$ python3 -q
>>> import numpy as np
>>> import numpy.linalg as la
>>> np.set_printoptions(precision=1, suppress=True, linewidth=120)
>>> arr = np.cumsum(np.array([[0, 2, 1, 2],
...     [5, 0, 0, 1],
...     [0, 2, 5, 0],
...     [0, 3, 4, 1],
...     [0, 4, 2, 3],
...     [1, 5, 1, 3],
...     [1, 0, 3, 1],
...     [5, 4, 1, 3],
...     [2, 0, 4, 2],
...     [0, 3, 4, 1],
...     [2, 5, 3, 0],
...     [0, 4, 3, 1]]), axis=0)
>>> print(arr)
[[ 0  2  1  2]
 [ 5  2  1  3]
 [ 5  4  6  3]
 [ 5  7 10  4]
 [ 5 11 12  7]
 [ 6 16 13 10]
 [ 7 16 16 11]
 [12 20 17 14]
 [14 20 21 16]
 [14 23 25 17]
 [16 28 28 17]
 [16 32 31 18]]
>>> Xc = (arr - arr.mean(axis=0)) / arr.std(axis=0)
>>> print(Xc.std(axis=0))
[1. 1. 1. 1.]
>>> beta = la.lstsq(np.delete(Xc, 3, axis=1), Xc[:, 3])[0]
>>> print(np.abs(beta).argmax())
1
>>> print(beta)
[ 0.4  0.8 -0.2]
>>> print([round(float(x), 1) for x in la.svd(arr, compute_uv=False)[:3]])
[102.3, 6.6, 5.0]
>>> print(np.abs(la.svd(arr)[2][-1]))
[0.4 0.5 0.3 0.7]
>>> print(round(np.log10(la.cond(arr))))
2
>>> left, sv, Vt = la.svd(arr)
>>> print(sv)
[102.3   6.6   5.    3.2]
>>> A2 = left[:, :1] @ np.diag(sv[:1]) @ Vt[:1]
>>> print(round(float(la.norm(arr - A2, 2)), 1), round(float(sv[1]), 1))
6.6 6.6
>>> print(la.matrix_rank(A2))
1
>>> print(np.round(np.abs(arr - A2).max(), 1))
3.4
>>> print(la.matrix_rank(arr, rtol=0.05))
2
>>> data = np.loadtxt("dump.csv", delimiter=",")
>>> print(data)
[[ 2.  2.  2.]
 [ 0.  0.  0.]
 [ 2.  2.  2.]
 [ 0.  0.  0.]
 [ 0.  0.  0.]
 [ 2.  0. -2.]
 [ 0.  0.  0.]
 [ 0.  0.  0.]
 [ 2.  0. -2.]
 [ 0.  0.  0.]
 [ 0.  0.  0.]
 [ 0.  0.  0.]
 [ 0.  0.  0.]
 [ 0.  0.  0.]
 [ 2.  2.  2.]
 [ 0.  0.  0.]
 [-1.  0.  2.]
 [ 0.  0.  0.]
 [ 0.  0.  0.]
 [ 0.  0.  0.]
 [ 2.  2.  2.]
 [ 2.  2.  2.]
 [ 2.  2.  2.]]
>>> Xc = data - data.mean(axis=0)
>>> V = la.svd(Xc)[2][:2]
>>> A2 = Xc - Xc @ V.T @ V
>>> print(np.round(A2.std(axis=0), 1) + 0)
[0.  0.1 0. ]
>>> print(np.round(np.cov(Xc @ V.T, rowvar=False), 1) + 0)
[[2.4 0. ]
 [0.  0.9]]
>>> print(la.norm(A2, axis=1).round(6).argmax())
16
>>> print(np.round(la.norm(A2) / la.norm(Xc), 1))
0.0
>>> print(np.diag(V.T @ V))
[0.8 0.3 0.9]
>>> print((Xc @ V.T).std(axis=0))
[1.5 0.9]
>>> vec = np.array([-2, -3, -3])
>>> rhs = data @ vec
>>> beta, lr = np.zeros(3), 1 / la.norm(data, 2) ** 2
>>> for i in range(12):
...     beta -= lr * data.T @ (data @ beta - rhs)
...     if i % 2 == 0: print(i, round(la.norm(data @ beta - rhs), 1))
... 
0 1.9
2 1.0
4 0.5
6 0.3
8 0.2
10 0.2
>>> print(np.round(la.cond(data), 1))
23.6
>>> Xc = data - data.mean(axis=0)
>>> left, sv, Vt = la.svd(Xc, full_matrices=False)
>>> print(np.searchsorted(np.cumsum(sv ** 2) / (sv ** 2).sum(), 0.9) + 1)
2
>>> print(sv)
[7.3 4.4 0.3]
>>> print(np.abs(Vt[-1]))
[0.4 0.8 0.4]
>>> G = np.cov(data, rowvar=False)
>>> print(np.corrcoef(data.T))
[[1.  0.8 0.3]
 [0.8 1.  0.8]
 [0.3 0.8 1. ]]
>>> print(np.argsort(-data.std(axis=0).round(6), kind="stable"))
[2 0 1]
>>> print(data.std(axis=0))
[1.  0.9 1.2]
>>> print(np.polyfit(data[:, 1], data[:, 2], 1))
[ 1.1 -0.1]
>>> print(np.argwhere(np.triu(np.abs(np.corrcoef(data.T)) > 0.8, 1)))
[]
>>> print(np.round(la.eigvalsh(G)[::-1], 1) + 0)
[2.4 0.9 0. ]
>>> X = np.tanh(np.array([[1.0, -0.1, 1.4],
...     [1.8, 1.0, -0.2],
...     [-0.3, -0.3, -0.8],
...     [-1.0, -1.1, -0.2],
...     [0.5, -1.1, -1.2],
...     [1.1, 0.5, -0.7],
...     [0.3, 1.5, 0.0],
...     [1.4, -2.3, -0.2],
...     [-0.7, -1.8, 1.1],
...     [0.5, -0.8, 0.3],
...     [-1.3, -0.2, 0.6],
...     [1.0, 2.2, 0.8],
...     [-0.9, -1.2, 1.9]]) @ np.array([[-1.1, -0.6, -1.7, -1.2],
...     [-2.0, -0.9, -0.9, 1.5],
...     [-1.3, -0.5, 0.8, -0.5]]))
>>> print(X)
[[-1.  -0.8 -0.5 -1. ]
 [-1.  -1.  -1.  -0.5]
 [ 1.   0.7  0.1  0.3]
 [ 1.   0.9  1.  -0.3]
 [ 1.   0.9 -0.7 -0.9]
 [-0.9 -0.6 -1.  -0.2]
 [-1.  -0.9 -1.   1. ]
 [ 1.   0.9 -0.4 -1. ]
 [ 1.   0.9  1.  -1. ]
 [ 0.6  0.3  0.1 -1. ]
 [ 0.8  0.6  1.   0.7]
 [-1.  -1.  -1.   0.9]
 [ 0.7  0.6  1.  -0.9]]
>>> vec = np.array([6, 7, 3, 1])
>>> rhs = X @ vec
>>> print(rhs)
[-14.1 -16.2  11.3  15.2   9.  -12.9 -14.3   9.8  14.3   4.7  12.5 -15.   10.5]
>>> print(np.round(la.pinv(X) @ X, 1) + 0)
[[1. 0. 0. 0.]
 [0. 1. 0. 0.]
 [0. 0. 1. 0.]
 [0. 0. 0. 1.]]
>>> rng = np.random.default_rng(95721)
>>> rhs = rhs + 0.1 * rng.normal(size=13)
>>> print(rhs)
[-14.1 -16.1  11.2  15.    9.1 -13.  -14.3   9.8  14.3   4.9  12.4 -14.9  10.6]
>>> beta, *_ = la.lstsq(X, rhs)
>>> print(beta)
[6.6 6.2 3.  0.9]
>>> print(np.round(X.T @ (rhs - X @ beta), 1) + 0)
[0. 0. 0. 0.]
>>> print(beta.round())
[7. 6. 3. 1.]
>>> print(la.svd(data, compute_uv=False))
[8.5 4.5 0.4]
>>> print(np.count_nonzero(data))
24
>>> M = np.load("out7.npy")
>>> print(M)
[[-12.7  10.4 -17.6]
 [ -2.8  -6.2  15.6]
 [ -3.7  -6.8  15.6]
 [ -1.6   3.6 -37.2]
 [ -1.1   4.3 -36.4]
 [  1.    3.7 -36.7]
 [-12.9  10.6 -17.1]
 [-12.1  10.  -17.4]
 [-12.2  10.4 -18.9]
 [ -4.6  -6.4  15.2]
 [ -4.9  -6.5  13.3]
 [-12.8   9.5 -15.2]
 [ -3.7  -5.6  12.2]
 [  0.5   5.8 -36.2]
 [ -0.8   2.8 -34.9]
 [  0.7   2.  -36.9]
 [-13.1   8.8 -17.4]
 [  2.8   4.6 -35.3]
 [-13.3  10.2 -18. ]
 [ -2.   -5.9  13.8]
 [-11.6  10.6 -17.6]
 [-14.    9.2 -18.4]]
>>> G = np.cov(M, rowvar=False)
>>> print(np.median(M, axis=0))
[ -4.2   4.4 -17.6]
>>> print(G)
[[ 35.1 -24.4 -16.6]
 [-24.4  45.7 -90.9]
 [-16.6 -90.9 399. ]]
>>> print(la.eigvalsh(G)[::-1])
[421.2  57.4   1.1]
>>> print(np.corrcoef(M.T))
[[ 1.  -0.6 -0.1]
 [-0.6  1.  -0.7]
 [-0.1 -0.7  1. ]]
>>> print(M.std(axis=0))
[ 5.8  6.6 19.5]
>>> print(np.argsort(-M.std(axis=0).round(6), kind="stable"))
[2 1 0]
>>> Xc = M - M.mean(axis=0)
>>> V = la.svd(Xc)[2][:1]
>>> A2 = Xc - Xc @ V.T @ V
>>> print(np.cov(Xc @ V.T, rowvar=False))
421.2314369148444
>>> print(np.round(np.diag(V.T @ V), 1) + 0)
[0.  0.1 0.9]
>>> P = M @ la.solve(M.T @ M, M.T)
>>> print(np.allclose(P @ P, P))
True
>>> print(la.matrix_rank(np.eye(22) - P))
19
>>> E = np.load("x.npy")
>>> print(E)
[[0 0 0 0]
 [0 0 0 0]
 [0 2 2 0]
 [0 0 0 4]
 [0 2 2 0]
 [0 2 2 0]
 [0 0 0 0]
 [0 4 4 0]
 [0 4 4 0]
 [0 0 0 0]
 [0 2 2 0]
 [0 0 0 7]
 [0 0 0 7]
 [0 0 0 0]
 [0 2 2 0]]
>>> # rows 0 and 1 are equal
>>> vec = np.array([1, 2, 2, -2])
>>> h = np.maximum(E @ vec, 0)
>>> print(np.flatnonzero(h > 1e-9))
[ 2  4  5  7  8 10 14]
>>> print(np.tanh(E @ vec))
[ 0.  0.  1. -1.  1.  1.  0.  1.  1.  0.  1. -1. -1.  0.  1.]
>>> print(np.maximum(E @ (3 * vec), 0))
[ 0  0 24  0 24 24  0 48 48  0 24  0  0  0 24]
>>> print(np.maximum(E @ vec, 0) - np.maximum(-E @ vec, 0))
[  0   0   8  -8   8   8   0  16  16   0   8 -14 -14   0   8]
>>> print(h)
[ 0  0  8  0  8  8  0 16 16  0  8  0  0  0  8]
>>> idx = M[:, 1] > np.median(M[:, 1])
>>> u = M[idx].mean(axis=0) - M[~idx].mean(axis=0)
>>> print(idx.astype(int))
[1 0 0 0 0 0 1 1 1 0 0 1 0 1 0 0 1 1 1 0 1 1]
>>> print(np.argsort(-np.abs(u).round(6), kind="stable"))
[2 1 0]
>>> print(((M - M.mean(axis=0)) @ u > 0).astype(int))
[1 0 0 1 1 1 1 1 1 0 0 1 0 1 1 1 1 1 1 0 1 1]
>>> left, sv, Vt = la.svd(E)
>>> print(np.argmax(sv[:-1] / (sv[1:] + 1e-6)) + 1)
2
>>> A2 = left[:, :2] @ np.diag(sv[:2]) @ Vt[:2]
>>> print(la.matrix_rank(A2))
2
>>> print(la.cond(E) > 100)
True
>>> print([round(float(x), 1) for x in la.svd(E, compute_uv=False)[:3]])
[10.7, 10.2, 0.0]
>>> print(la.matrix_rank(E, rtol=0.1))
2
>>> W0 = np.tril(np.array([[-5, 3, -5, -2], [5, 5, 2, 1], [-3, 0, -1, 5], [0, 3, 2, 5]]), -1) + np.eye(4, dtype=int)
>>> print(W0)
[[ 1  0  0  0]
 [ 5  1  0  0]
 [-3  0  1  0]
 [ 0  3  2  1]]
>>> print(np.sort(la.eigvals(W0)))
[1. 1. 1. 1.]
>>> print([int(la.matrix_rank(la.matrix_power(W0, p))) for p in range(1, 5)])
[4, 4, 4, 4]
>>> print(la.matrix_rank(W0 - W0[0, 0] * np.eye(4)))
2
>>> def softmax(z):
...     e = np.exp(z - z.max(axis=-1, keepdims=True))
...     return e / e.sum(axis=-1, keepdims=True)
... 
>>> print(softmax(W0[0] + -2))
[0.5 0.2 0.2 0.2]
>>> print(np.round(softmax(10 * W0[0]), 1) + 0)
[1. 0. 0. 0.]
>>> print(softmax(W0[0]))
[0.5 0.2 0.2 0.2]
>>> scores = W0 @ W0.T / np.sqrt(4)
>>> print(np.round(softmax(scores + np.triu(np.full(scores.shape, -np.inf), 1)), 1) + 0)
[[1. 0. 0. 0.]
 [0. 1. 0. 0.]
 [0. 0. 1. 0.]
 [0. 0. 0. 1.]]
>>> print(softmax(scores)[0] @ W0)
[4.1 1.  0.1 0.1]
>>> A2 = W0 + rng.integers(-2, 3, (4, 2)) @ rng.integers(-2, 3, (2, 4))
>>> print(A2)
[[ 4  3 -3 -4]
 [ 6  2 -1 -2]
 [-6 -3  4  4]
 [ 1  4  1  0]]
>>> print(A2 - W0)
[[ 3  3 -3 -4]
 [ 1  1 -1 -2]
 [-3 -3  3  4]
 [ 1  1 -1 -1]]
>>> print(la.matrix_rank(A2 - W0, tol=1e-8))
2
>>> G = np.cov(arr, rowvar=False)
>>> print(arr.std(axis=0))
[5.1 9.6 9.5 5.9]
>>> print(np.median(arr, axis=0))
[ 6.5 16.  14.5 10.5]
>>> print(G.shape)
(4, 4)
>>> print(G)
[[ 28.6  49.7  49.4  31.3]
 [ 49.7 101.2  97.7  60.5]
 [ 49.4  97.7  97.9  58.7]
 [ 31.3  60.5  58.7  38.3]]
>>> print(np.argsort(-arr.std(axis=0).round(6), kind="stable"))
[1 2 3 0]
>>> print(np.corrcoef(arr.T))
[[1.  0.9 0.9 0.9]
 [0.9 1.  1.  1. ]
 [0.9 1.  1.  1. ]
 [0.9 1.  1.  1. ]]
>>> print(np.polyfit(arr[:, 1], arr[:, 2], 1))
[1.  0.5]
>>> print(np.argwhere(np.triu(np.abs(np.corrcoef(arr.T)) > 0.8, 1)))
[[0 1]
 [0 2]
 [0 3]
 [1 2]
 [1 3]
 [2 3]]
>>> mat = np.array([[-1, -42, 29, 1],
...     [24, 27, 7, -24],
...     [-9, 0, -13, 9],
...     [-7, -15, 10, 7]])
>>> # null space of dimension 1
>>> blk = np.stack([mat, 3 * mat, mat[::-1]])
>>> print(la.matrix_rank(blk))
[3 3 3]
>>> print(la.norm(blk, axis=(1, 2)))
[ 72.7 218.2  72.7]
>>> u, r1 = mat[1], mat[0]
>>> print(u @ u)
1930
>>> print(u @ r1)
-979
>>> p = (u @ r1) / (u @ u) * u
>>> print(p)
[-12.2 -13.7  -3.6  12.2]
>>> print(round(float(la.norm(u + r1) ** 2 + la.norm(u - r1) ** 2), 1))
9074.0
>>> print(np.outer(u, r1))
[[  -24 -1008   696    24]
 [  -27 -1134   783    27]
 [   -7  -294   203     7]
 [   24  1008  -696   -24]]
>>> print(r1 - p)
[ 11.2 -28.3  32.6 -11.2]
>>> print(la.matrix_rank(np.outer(u, r1)))
1
>>> print([round(float(x), 1) for x in la.svd(mat, compute_uv=False)[:3]])
[60.9, 39.5, 4.9]
>>> print(np.argsort(-la.norm(mat, axis=0).round(6), kind="stable")[:3])
[1 2 0]
>>> print(la.cond(mat) > 100)
True
>>> m1 = rng.normal(size=(22, 3))
>>> m1 = 5 * m1 / la.norm(m1, axis=1, keepdims=True)
>>> print(m1.round(1) + 0)
[[ 4.1  2.2  1.8]
 [ 1.8  4.2 -2.1]
 [-0.9 -3.   3.9]
 [ 3.9 -1.2 -2.9]
 [-0.9  1.7  4.6]
 [ 2.   4.3 -1.6]
 [ 2.2  2.3 -3.9]
 [ 2.9  4.   0.8]
 [ 4.6 -0.5 -1.8]
 [-1.6 -4.5  1.5]
 [-1.8  4.3 -1.9]
 [-3.2 -2.2 -3.2]
 [-3.4  0.4  3.7]
 [-3.7  3.3  0. ]
 [ 2.4 -1.5  4.1]
 [-4.7 -1.6  0.4]
 [-2.   0.3 -4.6]
 [ 4.1  2.8  0.4]
 [ 2.  -2.3  4. ]
 [-2.9  4.  -0.7]
 [-0.1  0.9 -4.9]
 [-2.  -0.4  4.6]]
>>> G = np.cov(m1, rowvar=False)
>>> print(G)
[[ 8.7  1.2 -0.7]
 [ 1.2  7.2 -2.4]
 [-0.7 -2.4  9.6]]
>>> print(np.argwhere(np.triu(np.abs(np.corrcoef(m1.T)) > 0.8, 1)))
[]
